In [1]: import numpy as np

In [2]: np.set_printoptions(suppress=True, linewidth=120)

In [3]: arr = np.load("out11.npy")

In [4]: arr
Out[4]: 
array([[ -4,  10,  -8,   8,  -8],
       [-12,   3, -15,  -3,  -6],
       [  0,   6,  -2,   6,  -4],
       [-10,  -2, -11,  -7,  -2],
       [-12,   3, -15,  -3,  -6],
       [ -8,  11, -13,   7, -10],
       [ -8,  -7,  -7, -11,   2],
       [-10,   4, -13,  -1,  -6],
       [  6,   6,   5,   9,  -2],
       [ 12,  -6,  16,   0,   8],
       [  0,   6,  -2,   6,  -4],
       [  4,  -1,   5,   1,   2],
       [  0,   6,  -2,   6,  -4],
       [  4,  -7,   7,  -5,   6]])

In [5]: # rows and columns are dependent

In [6]: B = arr[0, 0] * arr[1:] - np.outer(arr[1:, 0], arr[0])

In [7]: B
Out[7]: 
array([[  0, 108, -36, 108, -72],
       [  0, -24,   8, -24,  16],
       [  0, 108, -36, 108, -72],
       [  0, 108, -36, 108, -72],
       [  0,  36, -12,  36, -24],
       [  0, 108, -36, 108, -72],
       [  0,  84, -28,  84, -56],
       [  0, -84,  28, -84,  56],
       [  0, -96,  32, -96,  64],
       [  0, -24,   8, -24,  16],
       [  0, -36,  12, -36,  24],
       [  0, -24,   8, -24,  16],
       [  0, -12,   4, -12,   8]])

In [8]: np.flatnonzero(~B.round(6).any(axis=1))
Out[8]: array([], dtype=int64)

In [9]: feats = np.loadtxt("run5.csv", delimiter=",")

In [10]: feats
Out[10]: 
array([[-1.,  0.,  0.,  0.,  0., -1.,  0., -7.,  0.,  4.,  0.,  0.,  0.],
       [ 0.,  2.,  0., -1., -7.,  0.,  0.,  0.,  0.,  0.,  1.,  9.,  0.],
       [ 0.,  0., -3.,  0.,  0.,  0.,  8.,  0., -1.,  0.,  0.,  0.,  9.],
       [ 0.,  6.,  0., -2.,  7.,  0.,  0.,  0.,  0.,  0., -6.,  4.,  0.],
       [ 0., -7.,  0.,  8.,  6.,  0.,  0.,  0.,  0.,  0.,  8., -4.,  0.],
       [-1.,  0.,  0.,  0.,  0., -5.,  0., -5.,  0., -1.,  0.,  0.,  0.],
       [ 0.,  0.,  4.,  0.,  0.,  0., -4.,  0.,  3.,  0.,  0.,  0.,  2.],
       [-6.,  0.,  0.,  0.,  0.,  4.,  0.,  5.,  0.,  3.,  0.,  0.,  0.],
       [ 0.,  0.,  0.,  0.,  0.,  0., -3.,  0., -8.,  0.,  0.,  0., -7.],
       [-9.,  0.,  0.,  0.,  0.,  9.,  0.,  6.,  0.,  9.,  0.,  0.,  0.],
       [ 0.,  1.,  0., -3., -1.,  0.,  0.,  0.,  0.,  0., -7.,  5.,  0.],
       [ 0., -4.,  0.,  1.,  2.,  0.,  0.,  0.,  0.,  0., -8.,  0.,  0.],
       [ 0.,  0., -4.,  0.,  0.,  0.,  6.,  0., -1.,  0.,  0.,  0.,  7.]])

In [11]: th = np.radians(90)

In [12]: R = np.eye(13)

In [13]: R[9, 9] = R[3, 3] = np.cos(th)

In [14]: R[9, 3], R[3, 9] = -np.sin(th), np.sin(th)

In [15]: B = feats @ R.T

In [16]: np.allclose(feats @ feats.T, B @ B.T)
Out[16]: True

In [17]: np.allclose(np.linalg.norm(feats, axis=1), np.linalg.norm(B, axis=1))
Out[17]: True

In [18]: print(round(np.linalg.det(R), 2), np.trace(R))
1.0 11.0

In [19]: print(np.abs(B - feats).max(axis=0))
[0. 0. 0. 9. 0. 0. 0. 0. 0. 9. 0. 0. 0.]
